In [1]: import numpy as np

In [2]: np.set_printoptions(precision=3, suppress=True, linewidth=120, sign=" ")

In [3]: tidy = lambda a: np.round(a, 3) + 0

In [4]: X = np.array([[15, 0, 5, -6, 0, -2],
   ...:     [15, 15, 0, -6, -6, 0],
   ...:     [15, 10, 0, -6, -4, 0],
   ...:     [-12, 0, -4, 6, 0, 2],
   ...:     [-12, -12, 0, 6, 6, 0],
   ...:     [-12, -8, 0, 6, 4, 0]])

In [5]: rng = np.random.default_rng(14351)

In [6]: idx = rng.permutation(6)

In [7]: print(idx)
[ 0  1  4  3  5  2]

In [8]: M2 = X[idx][:, idx]

In [9]: print(tidy(np.sort(np.abs(np.linalg.eigvals(M2)))))
[  0.108   0.547   1.352   2.422  12.281  30.351]

In [10]: print(np.trace(M2))
42

In [11]: print(M2)
[[ 15   0   0  -6  -2   5]
 [ 15  15  -6  -6   0   0]
 [-12 -12   6   6   0   0]
 [-12   0   0   6   2  -4]
 [-12  -8   4   6   0   0]
 [ 15  10  -4  -6   0   0]]

In [12]: print(np.diag(M2))
[ 15  15   6   6   0   0]

In [13]: print(np.allclose(M2, X))
False

In [14]: print(tidy(np.linalg.det(M2)), tidy(np.linalg.det(X[idx])))
72.0 72.0

In [15]: vec = np.array([-3, -3, 3, -3, 0, 2])

In [16]: print((M2 * vec).sum(axis=1))
[-17 -90  72  10  54 -69]

In [17]: print(M2 @ (2 * vec))
[ -34 -180  144   20  108 -138]

In [18]: print(M2 @ np.eye(6)[0])
[ 15.  15. -12. -12. -12.  15.]

In [19]: print(np.linalg.norm(X, axis=1).argmax())
1

In [20]: print(X[5] @ X[2])
-312

In [21]: print(tidy(np.linalg.norm(X) ** 2 / np.linalg.norm(X, 2) ** 2))
1.118

In [22]: print(tidy(np.linalg.norm(X, "nuc")))
60.815

In [23]: print(tidy(np.linalg.norm(X, 1)), tidy(np.linalg.norm(X, np.inf)))
81.0 42.0

In [24]: print(tidy(np.linalg.norm(X, 2)))
42.39

In [25]: vec = np.array([-1, 2, -2, 0, 0, 0])

In [26]: y = X @ vec

In [27]: print(y)
[-25  15   5  20 -12  -4]

In [28]: print(tidy(np.linalg.solve(X, y + X[:, 0])))
[ 0.  2. -2.  0.  0.  0.]

In [29]: print(tidy(np.linalg.solve(X.T, X[2])))
[ 0.  0.  1.  0.  0.  0.]

In [30]: print(tidy(np.linalg.solve(X, -1 * y)))
[ 1. -2.  2.  0.  0.  0.]

In [31]: print(np.trace(X))
42

In [32]: print((X + X.T) / 2)
[[15.   7.5 10.  -9.  -6.  -7. ]
 [ 7.5 15.   5.  -3.  -9.  -4. ]
 [10.   5.   0.  -5.  -2.   0. ]
 [-9.  -3.  -5.   6.   3.   4. ]
 [-6.  -9.  -2.   3.   6.   2. ]
 [-7.  -4.   0.   4.   2.   0. ]]

In [33]: print(X @ X)
[[ 396   66   99 -168  -28  -42]
 [ 594  297   99 -252 -126  -42]
 [ 495  198   99 -210  -84  -42]
 [-336  -56  -84  144   24   36]
 [-504 -252  -84  216  108   36]
 [-420 -168  -84  180   72   36]]

In [34]: A = (rng.random((11, 11)) < 0.3) + np.eye(11)

In [35]: A /= A.sum(axis=1, keepdims=True)

In [36]: print(tidy(A))
[[ 0.4    0.     0.     0.2    0.     0.     0.2    0.2    0.     0.     0.   ]
 [ 0.     0.5    0.     0.25   0.     0.     0.     0.     0.     0.25   0.   ]
 [ 0.25   0.     0.25   0.     0.     0.     0.     0.25   0.     0.25   0.   ]
 [ 0.167  0.     0.167  0.167  0.167  0.     0.     0.     0.167  0.167  0.   ]
 [ 0.     0.25   0.25   0.     0.25   0.     0.     0.     0.25   0.     0.   ]
 [ 0.     0.     0.     0.     0.333  0.333  0.     0.     0.333  0.     0.   ]
 [ 0.     0.     0.     0.     0.     0.     0.333  0.     0.333  0.333  0.   ]
 [ 0.143  0.     0.143  0.     0.143  0.     0.143  0.286  0.     0.     0.143]
 [ 0.25   0.     0.     0.     0.     0.25   0.25   0.     0.25   0.     0.   ]
 [ 0.     0.     0.     0.     0.     0.     0.     0.5    0.     0.5    0.   ]
 [ 0.     0.     0.2    0.2    0.     0.     0.     0.     0.     0.2    0.4  ]]

In [37]: u = np.array([-2, 2, -1])

In [38]: print(np.correlate(X[3], X[1], "full"))
[   0   72   72   24 -192 -216  -72   18   90   30   30]

In [39]: vec = np.array([-1, -1, -3, 0, 3, 3, 3, -2, -1, 2, -2])

In [40]: a = np.maximum(A @ vec, 0)

In [41]: print(tidy(A.T @ a))
[ 0.25   0.     0.     0.     0.556  0.806  0.694  0.     1.25   0.444  0.   ]

In [42]: print(tidy(A * (a > 1e-9)[:, None]))
[[ 0.     0.     0.     0.     0.     0.     0.     0.     0.     0.     0.   ]
 [ 0.     0.     0.     0.     0.     0.     0.     0.     0.     0.     0.   ]
 [ 0.     0.     0.     0.     0.     0.     0.     0.     0.     0.     0.   ]
 [ 0.     0.     0.     0.     0.     0.     0.     0.     0.     0.     0.   ]
 [ 0.     0.     0.     0.     0.     0.     0.     0.     0.     0.     0.   ]
 [ 0.     0.     0.     0.     0.333  0.333  0.     0.     0.333  0.     0.   ]
 [ 0.     0.     0.     0.     0.     0.     0.333  0.     0.333  0.333  0.   ]
 [ 0.     0.     0.     0.     0.     0.     0.     0.     0.     0.     0.   ]
 [ 0.25   0.     0.     0.     0.     0.25   0.25   0.     0.25   0.     0.   ]
 [ 0.     0.     0.     0.     0.     0.     0.     0.     0.     0.     0.   ]
 [ 0.     0.     0.     0.     0.     0.     0.     0.     0.     0.     0.   ]]

In [43]: G = A.T @ A

In [44]: print(tidy(np.trace(G)), tidy((A ** 2).sum()))
3.202 3.202

In [45]: print(tidy(np.linalg.eigvalsh(G)[::-1]))
[ 1.15   0.601  0.429  0.307  0.262  0.212  0.112  0.08   0.045  0.003  0.   ]

In [46]: print(tidy(np.diag(G)))
[ 0.333  0.312  0.213  0.17   0.222  0.174  0.234  0.434  0.375  0.554  0.18 ]

In [47]: J = 0.5 ** np.abs(np.subtract.outer(np.arange(8), np.arange(8)))

In [48]: print(tidy(J))
[[ 1.     0.5    0.25   0.125  0.062  0.031  0.016  0.008]
 [ 0.5    1.     0.5    0.25   0.125  0.062  0.031  0.016]
 [ 0.25   0.5    1.     0.5    0.25   0.125  0.062  0.031]
 [ 0.125  0.25   0.5    1.     0.5    0.25   0.125  0.062]
 [ 0.062  0.125  0.25   0.5    1.     0.5    0.25   0.125]
 [ 0.031  0.062  0.125  0.25   0.5    1.     0.5    0.25 ]
 [ 0.016  0.031  0.062  0.125  0.25   0.5    1.     0.5  ]
 [ 0.008  0.016  0.031  0.062  0.125  0.25   0.5    1.   ]]

In [49]: idx = rng.permutation(8)

In [50]: print(idx)
[ 1  3  5  2  4  0  7  6]

In [51]: M2 = J[idx][:, idx]

In [52]: print(np.trace(M2))
8.0

In [53]: print(tidy(np.linalg.det(M2)), tidy(np.linalg.det(J[idx])))
0.133 -0.133

In [54]: print(tidy(M2))
[[ 1.     0.25   0.062  0.5    0.125  0.5    0.016  0.031]
 [ 0.25   1.     0.25   0.5    0.5    0.125  0.062  0.125]
 [ 0.062  0.25   1.     0.125  0.5    0.031  0.25   0.5  ]
 [ 0.5    0.5    0.125  1.     0.25   0.25   0.031  0.062]
 [ 0.125  0.5    0.5    0.25   1.     0.062  0.125  0.25 ]
 [ 0.5    0.125  0.031  0.25   0.062  1.     0.008  0.016]
 [ 0.016  0.062  0.25   0.031  0.125  0.008  1.     0.5  ]
 [ 0.031  0.125  0.5    0.062  0.25   0.016  0.5    1.   ]]

In [55]: print(np.allclose(M2, J))
False

In [56]: evals, evecs = np.linalg.eigh(J)

In [57]: vec = np.array([1, -9, 5, -6, -4, 6, 0, -2])

In [58]: print((np.sign(evecs[:, -1].round(6)) == np.sign(evecs[0, -1].round(6))).astype(int))
[ 1  1  1  1  1  1  1  1]

In [59]: print(tidy(vec @ J @ vec))
122.031

In [60]: print(tidy(np.abs(J).sum(axis=1).max()), tidy(np.abs(evals).max()))
2.812 2.572

In [61]: print(tidy(evecs * np.maximum(evals, 0) @ evecs.T))
[[ 1.     0.5    0.25   0.125  0.063  0.031  0.016  0.008]
 [ 0.5    1.     0.5    0.25   0.125  0.063  0.031  0.016]
 [ 0.25   0.5    1.     0.5    0.25   0.125  0.063  0.031]
 [ 0.125  0.25   0.5    1.     0.5    0.25   0.125  0.062]
 [ 0.063  0.125  0.25   0.5    1.     0.5    0.25   0.125]
 [ 0.031  0.063  0.125  0.25   0.5    1.     0.5    0.25 ]
 [ 0.016  0.031  0.063  0.125  0.25   0.5    1.     0.5  ]
 [ 0.008  0.016  0.031  0.062  0.125  0.25   0.5    1.   ]]

In [62]: print(tidy(np.linalg.eigvalsh(J[1:, 1:])))
[ 0.347  0.393  0.487  0.664  1.     1.614  2.494]

In [63]: print(tidy(evecs * np.abs(evals) @ evecs.T))
[[ 1.     0.5    0.25   0.125  0.063  0.031  0.016  0.008]
 [ 0.5    1.     0.5    0.25   0.125  0.063  0.031  0.016]
 [ 0.25   0.5    1.     0.5    0.25   0.125  0.063  0.031]
 [ 0.125  0.25   0.5    1.     0.5    0.25   0.125  0.062]
 [ 0.063  0.125  0.25   0.5    1.     0.5    0.25   0.125]
 [ 0.031  0.063  0.125  0.25   0.5    1.     0.5    0.25 ]
 [ 0.016  0.031  0.063  0.125  0.25   0.5    1.     0.5  ]
 [ 0.008  0.016  0.031  0.062  0.125  0.25   0.5    1.   ]]

In [64]: E = np.loadtxt("x.csv", delimiter=",")

In [65]: print(E)
[[ 1.     0.7    0.49   0.343  0.24   0.168]
 [ 0.7    1.     0.7    0.49   0.343  0.24 ]
 [ 0.49   0.7    1.     0.7    0.49   0.343]
 [ 0.343  0.49   0.7    1.     0.7    0.49 ]
 [ 0.24   0.343  0.49   0.7    1.     0.7  ]
 [ 0.168  0.24   0.343  0.49   0.7    1.   ]]

In [66]: vec = np.ones(6)

In [67]: for _ in range(3):
    ...:     vec = E @ vec
    ...:     vec /= np.linalg.norm(vec)
    ...:     print(round(vec @ E @ vec, 3))
    ...: 
3.416
3.417
3.417

In [68]: print(tidy(vec))
[ 0.344  0.417  0.456  0.456  0.417  0.344]

In [69]: print(tidy(np.linalg.eigvalsh(E)[-1]))
3.417
